In [1]: import numpy as np

In [2]: np.set_printoptions(suppress=True, linewidth=100)

In [3]: rng = np.random.default_rng(83422)

In [4]: theta = rng.uniform(0, 2 * np.pi, 15)

In [5]: Q, _ = np.linalg.qr(np.array([[0.4, -0.6], [-0.6, 1.0], [0.8, -0.6]]))

In [6]: data = 5 * np.c_[np.cos(theta), np.sin(theta)] @ Q.T

In [7]: print(data.round(2))
[[ 2.39 -4.14  1.47]
 [ 2.34 -3.97  1.93]
 [ 2.36 -4.01  1.83]
 [ 1.57 -3.42 -3.29]
 [ 2.35 -4.01  1.85]
 [ 1.57 -2.17  4.22]
 [ 0.68 -0.43  4.93]
 [-2.38  4.39  0.16]
 [ 0.85 -0.74  4.87]
 [ 0.5  -1.7  -4.68]
 [-2.19  4.26  1.43]
 [-2.34  3.98 -1.92]
 [ 0.34 -1.43 -4.78]
 [ 1.25 -2.94 -3.85]
 [-1.83  2.72 -3.78]]

In [8]: U, s, Vh = np.linalg.svd(data)

In [9]: vecs = Vh[:(s > 1e-8).sum()]

In [10]: x0 = data[6] + -3 * data[12] + rng.integers(2) * np.eye(3)[1]

In [11]: print(x0.round(2))
[-0.35  3.85 19.27]

In [12]: print(np.round(np.diag(vecs.T @ vecs), 2))
[0.23 0.77 0.99]

In [13]: print(np.round(vecs.T @ vecs, 2))
[[ 0.23 -0.42  0.07]
 [-0.42  0.77  0.04]
 [ 0.07  0.04  0.99]]

In [14]: print(np.linalg.matrix_rank(np.vstack([data, x0])))
2

In [15]: print(round(np.linalg.norm(x0 - vecs.T @ vecs @ x0), 2))
0.0

In [16]: M = np.loadtxt("block0.csv", delimiter=",")

In [17]: print(M)
[[ 0.1  0.8  0.4]
 [-1.2  0.6 -0.5]
 [-0.1  0.5 -0.7]
 [ 0.2 -1.4  0. ]]

In [18]: B = np.c_[M[:, :2] @ np.array([[4, 2], [2, 5]]), np.array([1, 1, 2, 1])]

In [19]: print(B.round(2))
[[ 2.   4.2  1. ]
 [-3.6  0.6  1. ]
 [ 0.6  2.3  2. ]
 [-2.  -6.6  1. ]]

In [20]: print(np.linalg.matrix_rank(np.c_[M, B]))
4

In [21]: print(np.round(np.linalg.norm(B - M @ np.linalg.lstsq(M, B)[0], axis=0), 2) + 0)
[0.  0.  2.1]

In [22]: print(np.round(np.linalg.lstsq(M, B[:, 0])[0], 2) + 0)
[4. 2. 0.]

In [23]: feats = np.array([[0.1, 0.0, 0.2, 1.7],
    ...:     [1.1, 1.3, 1.5, 0.0],
    ...:     [1.3, 0.1, 0.4, -1.7],
    ...:     [1.5, 1.5, -1.8, 0.4]])

In [24]: feats[1] = feats[0] + 0.3 * rng.normal(size=4)

In [25]: print(feats.round(2))
[[ 0.1   0.    0.2   1.7 ]
 [ 0.04  0.27  0.2   1.74]
 [ 1.3   0.1   0.4  -1.7 ]
 [ 1.5   1.5  -1.8   0.4 ]]

In [26]: cen = data - data.mean(axis=0)

In [27]: vecs = np.linalg.svd(cen)[2][:2]

In [28]: B = cen - cen @ vecs.T @ vecs

In [29]: print(np.round(np.diag(vecs.T @ vecs), 2))
[0.23 0.77 0.99]

In [30]: print(np.round((cen @ vecs.T).std(axis=0), 2))
[3.72 3.17]

In [31]: print(round(float(np.linalg.norm(B) / np.linalg.norm(cen)), 2))
0.0

In [32]: print(np.round(B.std(axis=0), 2) + 0)
[0. 0. 0.]

In [33]: lab = rng.permutation(4)

In [34]: print(lab)
[1 3 0 2]

In [35]: B = feats[lab][:, lab]

In [36]: print(np.round(np.trace(B), 2))
1.17

In [37]: print(np.round(np.diag(B), 2))
[0.27 0.4  0.1  0.4 ]

In [38]: print(np.allclose(B, feats))
False

In [39]: print(np.round(np.sort(np.abs(np.linalg.eigvals(B))), 2))
[0.22 0.92 2.86 2.88]

In [40]: r0 = np.array([-4, 1, -4, 2])

In [41]: B = feats + np.outer(r0, np.eye(4)[2])

In [42]: print(round(np.linalg.det(B) / np.linalg.det(feats), 2), round(1 + np.linalg.solve(feats, r0)[2], 2))
5.98 5.98

In [43]: print(np.linalg.matrix_rank(B - feats))
1

In [44]: mat = np.array([[2, 3, 4], [1, 2, 3], [-2, -1, 0], [1, 2, 3]])

In [45]: # rows 1 and 3 are equal

In [46]: print(np.abs(np.diag(np.linalg.qr(mat)[1])) > 1e-9)
[ True  True False]

In [47]: print(np.round(np.linalg.norm(mat[0] - mat[1]), 2))
1.73

In [48]: print(round(np.linalg.norm(mat[0], 1), 2), np.round(np.linalg.norm(mat[0], np.inf), 2))
9.0 4.0

In [49]: print(np.round(np.linalg.norm(mat, 2), 2))
7.64

In [50]: print(np.linalg.norm(mat, axis=1).argmax())
0

In [51]: print(round(float(np.linalg.norm(mat, "nuc")), 2))
9.56

In [52]: print(round(np.linalg.norm(mat) ** 2 / np.linalg.norm(mat, 2) ** 2, 2))
1.06

In [53]: J = np.load("arr.npy")

In [54]: print(J)
[[-0.5   0.37 -0.7 ]
 [-3.6  -1.4   1.54]
 [-0.16 -0.29  0.09]
 [ 2.2   1.01 -1.38]]

In [55]: W = np.array([[1, 3], [-3, -1], [3, 3]])

In [56]: coef = np.array([0, 3])

In [57]: H = np.maximum(J @ W + coef, 0)

In [58]: print((H > 0).mean(axis=0))
[0.5 0.5]

In [59]: print(np.linalg.matrix_rank(H))
2

In [60]: print(H.round(2))
[[0.   0.  ]
 [5.22 0.  ]
 [0.98 3.08]
 [0.   4.45]]

In [61]: print((H > 0).astype(int))
[[0 0]
 [1 0]
 [1 1]
 [0 1]]

In [62]: basis = np.array([[-1, 2, -1], [-1, -1, 1]])

In [63]: print((H @ basis).round(6).argmax(axis=1))
[0 1 2 2]

In [64]: print(np.round(H @ basis, 2))
[[ 0.    0.    0.  ]
 [-5.22 10.44 -5.22]
 [-4.06 -1.12  2.1 ]
 [-4.45 -4.45  4.45]]

In [65]: print(W @ basis)
[[-4 -1  2]
 [ 4 -5  2]
 [-6  3  0]]

In [66]: W0 = np.loadtxt("m.csv", delimiter=",")

In [67]: print(W0)
[[1. 5. 4.]
 [1. 5. 4.]
 [5. 0. 2.]]

In [68]: # null space of dimension 1

In [69]: print(W0.sum(axis=0))
[ 7. 10. 10.]

In [70]: print(np.linalg.matrix_rank(W0))
2

In [71]: print(np.diff(W0, axis=0))
[[ 0.  0.  0.]
 [ 4. -5. -2.]]

In [72]: print(np.abs(W0).max())
5.0

In [73]: print(round(float(np.linalg.norm(W0)), 2))
10.63

In [74]: print(W0.sum(axis=1))
[10. 10.  7.]

In [75]: print(np.unravel_index(np.abs(W0).argmax(), W0.shape))
(np.int64(0), np.int64(1))

In [76]: x0 = np.array([-2, 3, -1])

In [77]: a = np.maximum(W0 @ x0, 0)

In [78]: print(np.flatnonzero(a > 1e-9))
[0 1]

In [79]: print(W0.T @ a)
[18. 90. 72.]

In [80]: print(np.maximum(W0 @ x0, 0) - np.maximum(-W0 @ x0, 0))
[  9.   9. -12.]

In [81]: print(a)
[9. 9. 0.]

In [82]: U, s, Vh = np.linalg.svd(W0)

In [83]: print(np.argmax(s[:-1] / (s[1:] + 1e-6)) + 1)
2

In [84]: B = U[:, :2] @ np.diag(s[:2]) @ Vh[:2]

In [85]: print(np.linalg.matrix_rank(W0, rtol=0.05))
2

In [86]: print(round(np.abs(W0 - B).max(), 2))
0.0

In [87]: print(np.round(np.linalg.norm(W0 - B, 2), 2), round(float(s[2]), 2))
0.0 0.0

In [88]: lab = rng.permutation(3)

In [89]: print(lab)
[1 0 2]

In [90]: B = W0[lab][:, lab]

In [91]: print(np.round(np.sort(np.abs(np.linalg.eigvals(B))), 2) + 0)
[0.  0.9 8.9]

In [92]: print(round(float(np.linalg.det(B)), 2), round(np.linalg.det(W0[lab]), 2))
0.0 0.0

In [93]: m1 = np.loadtxt("case6.csv", delimiter=",")

In [94]: print(m1)
[[-1.  3.  1.]
 [ 1. -3. -1.]
 [-3.  1.  1.]
 [ 3. -9. -3.]]

In [95]: G = m1.T @ m1

In [96]: print(np.round(np.linalg.svd(m1, compute_uv=False) ** 2, 2) + 0)
[125.7   6.3   0. ]

In [97]: print(np.round(np.linalg.eigvalsh(G)[::-1], 2) + 0)
[125.7   6.3   0. ]

In [98]: print(np.diag(G))
[ 20. 100.  12.]

In [99]: print(round(np.linalg.norm(m1, 2) / np.linalg.norm(m1), 2))
0.98

In [100]: print(np.linalg.cond(m1) > 100)
True

In [101]: blk = np.stack([m1, -2 * m1, m1[::-1]])

In [102]: print((blk @ m1.T).shape)
(3, 4, 4)

In [103]: print(blk.sum(axis=0))
[[  4. -12.  -4.]
 [ -4.   4.   2.]
 [  4.  -4.  -2.]
 [ -4.  12.   4.]]

In [104]: print(np.linalg.matrix_rank(blk))
[2 2 2]

In [105]: print(blk.shape)
(3, 4, 3)

In [106]: print(np.linalg.matrix_rank(blk.reshape(3, -1)))
2

In [107]: X = np.loadtxt("x.csv", delimiter=",")

In [108]: print(X)
[[  0.  -8.  -3.]
 [  8. -12.   3.]
 [ -1. -11.   3.]
 [ -7.  -8.   8.]
 [ -2.  -8.  15.]
 [  0. -13.  19.]
 [ -9. -22.  12.]
 [ -2. -30.   8.]
 [ -6. -28.   0.]
 [  3. -23.   5.]
 [  5. -31.  10.]
 [ -4. -32.  10.]
 [ -2. -38.  13.]
 [  5. -36.  12.]
 [  3. -41.  11.]
 [  5. -32.  16.]
 [ 10. -35.  13.]
 [  9. -29.  16.]
 [  1. -31.  14.]
 [  0. -30.  10.]
 [ -7. -33.   9.]
 [-10. -26.   6.]]

In [109]: dist = np.linalg.norm(X[:, None] - X[None], axis=-1)

In [110]: print(dist[13].round(6).argsort(kind="stable")[:4])
[13 16 10 14]

In [111]: print(dist[:5, :5].round(2))
[[ 0.   10.77  6.78 13.04 18.11]
 [10.77  0.    9.06 16.31 16.12]
 [ 6.78  9.06  0.    8.37 12.41]
 [13.04 16.31  8.37  0.    8.6 ]
 [18.11 16.12 12.41  8.6   0.  ]]

In [112]: print(np.linalg.matrix_rank(dist ** 2))
5

In [113]: print(dist.mean(axis=1).argmax())
0

In [114]: print((dist + 1e9 * np.eye(22)).round(6).argmin(axis=1))
[ 2  2  0  2  5  4 21 19 21  7 19 20 14 16 13 18 13 15 19  7 11  6]
